$ python3 -q
>>> import numpy as np
>>> np.set_printoptions(precision=1, suppress=True, linewidth=120)
>>> sv = 5 * 0.9 ** np.arange(3)
>>> q, _ = np.linalg.qr(np.array([[-2.4, 0.1, 0.1], [-1.4, 0.0, -0.1], [-0.9, -0.6, -1.7]]))
>>> rng = np.random.default_rng(77)
>>> W0 = rng.normal(size=(23, 3)) * sv @ q
>>> W0.round(1) + 0
array([[ -3.8,   9.7,  -4.1],
       [  5.4,   1.7,   6.5],
       [  1.4,  -6.8,   5.6],
       [  2.1,   8.2,   1.3],
       [  0. ,  -7.6,   3.9],
       [  3.8,  -0.9,   7. ],
       [  1.4,  -8.6,   3.7],
       [  7.1,  -4.1,   3. ],
       [  3.8,  -1.4,   1.8],
       [ -0.6,   5.5,   0.4],
       [ -4.6,  -5.5,  -5.1],
       [ -5.1,  -0.6,  -0.2],
       [  1.3,   4.5,   4.4],
       [  5.2,   2.1,   8.3],
       [  6.9,   0.4,  -4.3],
       [  2.6,  -4.4,  -0.9],
       [  3.3,   1.8,   5.6],
       [ -3.4,   2.1,   1.6],
       [ -6.7,  -3.6,  -4.4],
       [  3.1,   2.4,   3.2],
       [  3.2,   1.1,   1.7],
       [-15.5,  -0.7, -11.2],
       [ -2. ,   1. ,  -1.5]])
>>> vec = np.array([0, 1, 2])
>>> (W0 @ vec).argmax()
np.int64(13)
>>> vec @ W0
Traceback (most recent call last):
  File "<python-input-9>", line 1, in <module>
    vec @ W0
    ~~~~^~~~
ValueError: matmul: Input operand 1 has a mismatch in its core dimension 0, with gufunc signature (n?,k),(k,m?)->(n?,m?) (size 23 is different from 3)
>>> F = np.load("a.npy")
>>> F
array([[-1.,  1.],
       [ 0., -1.]])
>>> # triangular, det is the product of the diagonal
>>> F @ F
array([[ 1., -2.],
       [ 0.,  1.]])
>>> evals, vecs = np.linalg.eig(F)
>>> np.sort(np.linalg.eigvals(np.linalg.inv(F)))
array([-1., -1.])
>>> evals
array([-1., -1.])
>>> B = np.array([[0, -1, 0], [-1, -2, -1]])
>>> np.einsum("ij,ij->i", F, F)
array([2., 1.])
>>> B.T @ F.T
array([[-1.,  1.],
       [-1.,  2.],
       [-1.,  1.]])
>>> np.linalg.matrix_rank(F @ B)
np.int64(2)
>>> np.einsum("ik,kj->ji", F, B)
array([[-1.,  1.],
       [-1.,  2.],
       [-1.,  1.]])
>>> np.linalg.matrix_rank(np.vstack([F, B.T]))
np.int64(2)
>>> B @ F
Traceback (most recent call last):
  File "<python-input-23>", line 1, in <module>
    B @ F
    ~~^~~
ValueError: matmul: Input operand 1 has a mismatch in its core dimension 0, with gufunc signature (n?,k),(k,m?)->(n?,m?) (size 2 is different from 3)
>>> F @ B
array([[-1., -1., -1.],
       [ 1.,  2.,  1.]])
>>> np.einsum("ij->j", F)
array([-1.,  0.])
>>> J = np.loadtxt("sample5.csv", delimiter=",")
>>> J
array([[ 0.3, -0.5,  0.2],
       [-0.4,  0.3, -0.8],
       [-0.2,  0.8,  1. ],
       [-0.3,  0.7,  0.8],
       [ 0.1, -0.4, -0.7],
       [ 0. ,  0. ,  0. ],
       [ 0.6, -0.9, -0.8],
       [-0.7,  1. ,  1. ],
       [-0.3,  0.6,  0.3],
       [ 0.2, -0.7, -1. ],
       [ 0.5, -0.9, -1. ],
       [-0.4,  0.5, -0.5],
       [-0.4,  0.8,  0.9],
       [-0.8,  1. ,  1. ],
       [-0.3,  0.9,  1. ],
       [-0.2,  0.4,  0.1],
       [-0.3,  0.4, -0.6],
       [ 0.4, -0.8, -0.7],
       [-0.2,  0.7,  1. ],
       [ 0.5, -0.8,  0.1],
       [ 0.5, -0.6,  0.5],
       [ 0. ,  0.3,  0.7],
       [-0.1,  0.5,  0.8],
       [ 0.3, -0.6, -0.4],
       [ 0. ,  0.3,  0.8],
       [-0.3,  0.5,  0.3],
       [ 0.3, -0.6, -0.7]])
>>> D = np.linalg.norm(J[:, None] - J[None], axis=-1)
>>> D[11]
array([1.4, 0.4, 1.5, 1.3, 1. , 0.8, 1.7, 1.6, 0.8, 1.4, 1.7, 0. , 1.4, 1.6, 1.6, 0.6, 0.2, 1.5, 1.5, 1.7, 1.7, 1.3,
       1.3, 1.3, 1.4, 0.8, 1.3])
>>> D[11].round(6).argsort(kind="stable")[:4]
array([11, 16,  1, 15])
>>> D.mean(axis=1).argmax()
np.int64(10)
>>> D[:5, :5]
array([[0. , 1.5, 1.6, 1.5, 0.9],
       [1.5, 0. , 1.9, 1.7, 0.9],
       [1.6, 1.9, 0. , 0.2, 2.1],
       [1.5, 1.7, 0.2, 0. , 1.9],
       [0.9, 0.9, 2.1, 1.9, 0. ]])
